$ ipython --no-banner

In [1]: import numpy as np

In [2]: np.set_printoptions(precision=1, suppress=True, linewidth=120)

In [3]: W0 = np.loadtxt("x.csv", delimiter=",")

In [4]: print(W0)
[[0. 0. 0. 0.]
 [0. 8. 0. 0.]
 [0. 0. 9. 0.]
 [0. 0. 0. 6.]]

In [5]: def softmax(z):
   ...:     e = np.exp(z - z.max(axis=-1, keepdims=True))
   ...:     return e / e.sum(axis=-1, keepdims=True)
   ...: 

In [6]: print(softmax(10 * W0[0]))
[0.2 0.2 0.2 0.2]

In [7]: S = W0 @ W0.T / np.sqrt(4)

In [8]: print(np.round(softmax(S), 1) + 0)
[[0.2 0.2 0.2 0.2]
 [0.  1.  0.  0. ]
 [0.  0.  1.  0. ]
 [0.  0.  0.  1. ]]

In [9]: r = np.linalg.matrix_rank(W0)

In [10]: print(r)
3

In [11]: null = np.linalg.svd(W0)[2][r:].T

In [12]: print(null.shape)
(4, 1)

In [13]: print(W0 @ null)
[[0.]
 [0.]
 [0.]
 [0.]]

In [14]: print(null @ null.T)
[[1. 0. 0. 0.]
 [0. 0. 0. 0.]
 [0. 0. 0. 0.]
 [0. 0. 0. 0.]]

In [15]: Uu, s, vt = np.linalg.svd(W0)

In [16]: print(np.argmax(s[:-1] / (s[1:] + 1e-6)) + 1)
3

In [17]: print(s)
[9. 8. 6. 0.]

In [18]: B = Uu[:, :3] @ np.diag(s[:3]) @ vt[:3]

In [19]: print(np.abs(W0 - B).max())
0.0

In [20]: print(np.linalg.matrix_rank(W0, rtol=0.05))
3

In [21]: print(round(np.linalg.norm(W0 - B, 2), 1), s[3])
0.0 0.0

In [22]: print(B)
[[0. 0. 0. 0.]
 [0. 8. 0. 0.]
 [0. 0. 9. 0.]
 [0. 0. 0. 6.]]

In [23]: print(np.linalg.matrix_rank(B))
3

In [24]: arr = np.vander(np.arange(3) - 1, 2, increasing=True)

In [25]: print(arr)
[[ 1 -1]
 [ 1  0]
 [ 1  1]]

In [26]: print(np.round(np.linalg.pinv(arr), 1) + 0)
[[ 0.3  0.3  0.3]
 [-0.5  0.   0.5]]

In [27]: print(arr @ arr.T)
[[2 1 0]
 [1 1 1]
 [0 1 2]]

In [28]: print(arr.T @ arr)
[[3 0]
 [0 2]]

In [29]: proj = arr @ np.linalg.solve(arr.T @ arr, arr.T)

In [30]: print(np.linalg.matrix_rank(np.eye(3) - proj))
1

In [31]: print(np.diag(proj))
[0.8 0.3 0.8]

In [32]: print(proj @ arr[:, 1])
[-1.  0.  1.]

In [33]: print(np.round((np.eye(3) - proj) @ arr, 1) + 0)
[[0. 0.]
 [0. 0.]
 [0. 0.]]

In [34]: print(proj)
[[ 0.8  0.3 -0.2]
 [ 0.3  0.3  0.3]
 [-0.2  0.3  0.8]]

In [35]: print(np.allclose(proj @ proj, proj))
True

In [36]: rng = np.random.default_rng(47)

In [37]: ang = np.sort(rng.uniform(-2, 2, 26))

In [38]: M = np.c_[ang, ang ** 2, ang ** 3] @ np.array([[-2, 0, 0], [-2, 2, -2], [2, 0, 0]])

In [39]: print(M.round(1) + 0)
[[-13.4   6.2  -6.2]
 [ -9.8   5.   -5. ]
 [ -9.2   4.8  -4.8]
 [ -5.    3.3  -3.3]
 [ -4.2   3.   -3. ]
 [ -3.9   2.9  -2.9]
 [ -0.5   1.2  -1.2]
 [ -0.3   1.   -1. ]
 [  0.4   0.1  -0.1]
 [  0.2   0.    0. ]
 [ -0.1   0.    0. ]
 [ -0.5   0.1  -0.1]
 [ -0.5   0.1  -0.1]
 [ -1.1   0.4  -0.4]
 [ -1.1   0.4  -0.4]
 [ -1.9   1.5  -1.5]
 [ -2.    1.9  -1.9]
 [ -2.    2.   -2. ]
 [ -2.    2.1  -2.1]
 [ -2.    2.1  -2.1]
 [ -1.9   2.7  -2.7]
 [ -1.6   3.3  -3.3]
 [ -1.1   4.1  -4.1]
 [ -0.1   5.2  -5.2]
 [  1.8   6.6  -6.6]
 [  2.3   7.   -7. ]]

In [40]: cen = M - M.mean(axis=0)

In [41]: Uu, s, vt = np.linalg.svd(cen, full_matrices=False)

In [42]: print(vt[0] * np.sign(vt[0, np.abs(vt[0]).argmax()]))
[ 0.8 -0.4  0.4]

In [43]: print(s.round(1) + 0)
[19.7 13.   0. ]

In [44]: print(np.round(s ** 2 / (s ** 2).sum(), 1) + 0)
[0.7 0.3 0. ]

In [45]: print(np.abs(vt[0]).argmax())
0

In [46]: print(np.searchsorted(np.cumsum(s ** 2) / (s ** 2).sum(), 0.9) + 1)
2

In [47]: print(np.abs(np.diag(np.linalg.qr(M)[1])) > 1e-9)
[ True  True False]

In [48]: print(round(np.trace(np.linalg.pinv(M) @ M), 1))
2.0

In [49]: print(np.unique(M.round(6), axis=0).shape)
(26, 3)

In [50]: print(np.allclose(M[:-1].T @ np.linalg.lstsq(M[:-1].T, M[-1])[0], M[-1]))
True
